% ipython --no-banner

In [1]: import numpy as np

In [2]: np.set_printoptions(precision=2, suppress=True, linewidth=120, legacy="1.25")

In [3]: rnd = lambda a: np.round(a, 2) + 0

In [4]: E = np.loadtxt("case18.csv", delimiter=",")

In [5]: print(E)
[[1. 0. 0. 0.]
 [0. 1. 1. 1.]
 [0. 0. 0. 2.]
 [0. 3. 2. 1.]]

In [6]: print(E @ E)
[[1. 0. 0. 0.]
 [0. 4. 3. 4.]
 [0. 6. 4. 2.]
 [0. 6. 5. 8.]]

In [7]: assert E == E.T
Traceback (most recent call last):
  Cell In[7], line 1
    assert E == E.T
ValueError: The truth value of an array with more than one element is ambiguous. Use a.any() or a.all()


In [8]: print((E - E.T) / 2)
[[ 0.   0.   0.   0. ]
 [ 0.   0.   0.5 -1. ]
 [ 0.  -0.5  0.   0. ]
 [ 0.   1.   0.   0. ]]

In [9]: print(np.trace(E))
3.0

In [10]: print(rnd(np.linalg.det(E)))
2.0

In [11]: print(rnd(np.sort(np.abs(np.linalg.eigvals(E)))))
[0.4  1.   1.35 3.74]

In [12]: E.inv()
Traceback (most recent call last):
  Cell In[12], line 1
    E.inv()
AttributeError: 'numpy.ndarray' object has no attribute 'inv'


In [13]: print(np.allclose(E, E.T))
False

In [14]: np.linalg.determinant(E)
Traceback (most recent call last):
  Cell In[14], line 1
    np.linalg.determinant(E)
AttributeError: module 'numpy.linalg' has no attribute 'determinant'


In [15]: proj = np.triu(np.array([[0, 2, -3, 1], [3, -3, 1, 0], [3, 2, -3, 3], [-3, -1, 3, -3]]), 1) + np.eye(4)

In [16]: B = proj @ E @ np.linalg.inv(proj)

In [17]: print(np.trace(B), np.trace(E))
3.0 3.0

In [18]: print(rnd(np.linalg.det(B)))
2.0

In [19]: print(B)
[[  1.   3.   4. -16.]
 [  0.   1.   0.   3.]
 [  0.   9.  -3.  14.]
 [  0.   3.  -1.   4.]]

In [20]: print(proj @ E - E @ proj)
[[ 0.  3.  7. -4.]
 [ 0.  0. -1. -1.]
 [ 0.  9.  6.  3.]
 [ 0.  0. -3. -6.]]

In [21]: rng = np.random.default_rng(25968)

In [22]: feats = np.eye(4, dtype=int)[rng.permutation(4)] * np.array([-1, -4, -2, -5])

In [23]: print(feats)
[[-1  0  0  0]
 [ 0 -4  0  0]
 [ 0  0  0 -5]
 [ 0  0 -2  0]]

In [24]: # 3 blocks once reordered

In [25]: print((feats != 0).astype(int))
[[1 0 0 0]
 [0 1 0 0]
 [0 0 0 1]
 [0 0 1 0]]

In [26]: print(rnd(np.sort(np.linalg.eigvals(feats).real)))
[-4.   -3.16 -1.    3.16]

In [27]: print((np.linalg.matrix_power((feats != 0) + (feats.T != 0) + np.eye(4), 4) > 0).astype(int))
[[1 0 0 0]
 [0 1 0 0]
 [0 0 1 1]
 [0 0 1 1]]

In [28]: print(feats @ feats)
[[ 1  0  0  0]
 [ 0 16  0  0]
 [ 0  0 10  0]
 [ 0  0  0 10]]

In [29]: print(rnd(np.linalg.svd(feats, compute_uv=False)))
[5. 4. 2. 1.]

In [30]: print(rnd(np.linalg.pinv(feats)))
[[-1.    0.    0.    0.  ]
 [ 0.   -0.25  0.    0.  ]
 [ 0.    0.    0.   -0.5 ]
 [ 0.    0.   -0.2   0.  ]]

In [31]: print(feats @ feats.T)
[[ 1  0  0  0]
 [ 0 16  0  0]
 [ 0  0 25  0]
 [ 0  0  0  4]]

In [32]: x = np.array([0, -2, 1, 4])

In [33]: rhs = feats @ x

In [34]: print(rhs)
[  0   8 -20  -2]

In [35]: print(rnd(np.linalg.solve(feats, rhs + feats[:, 0])))
[ 1. -2.  1.  4.]

In [36]: print(rnd(np.linalg.solve(feats.T, feats[2])))
[0. 0. 1. 0.]

In [37]: O, R = np.linalg.qr(feats)

In [38]: print(O @ R)
[[-1.  0.  0.  0.]
 [ 0. -4.  0.  0.]
 [ 0.  0.  0. -5.]
 [ 0.  0. -2.  0.]]

In [39]: print(np.allclose(R.T @ R, feats.T @ feats))
True

In [40]: O, evecs = np.linalg.qr(feats[:, :3])[0], np.linalg.qr(feats[:, 3:])[0]

In [41]: sig = np.linalg.svd(O.T @ evecs, compute_uv=False)

In [42]: print(sig)
[0.]

In [43]: print((sig > 0.9).sum())
0

In [44]: print(rnd(np.linalg.norm(O @ O.T - evecs @ evecs.T, 2)))
1.0
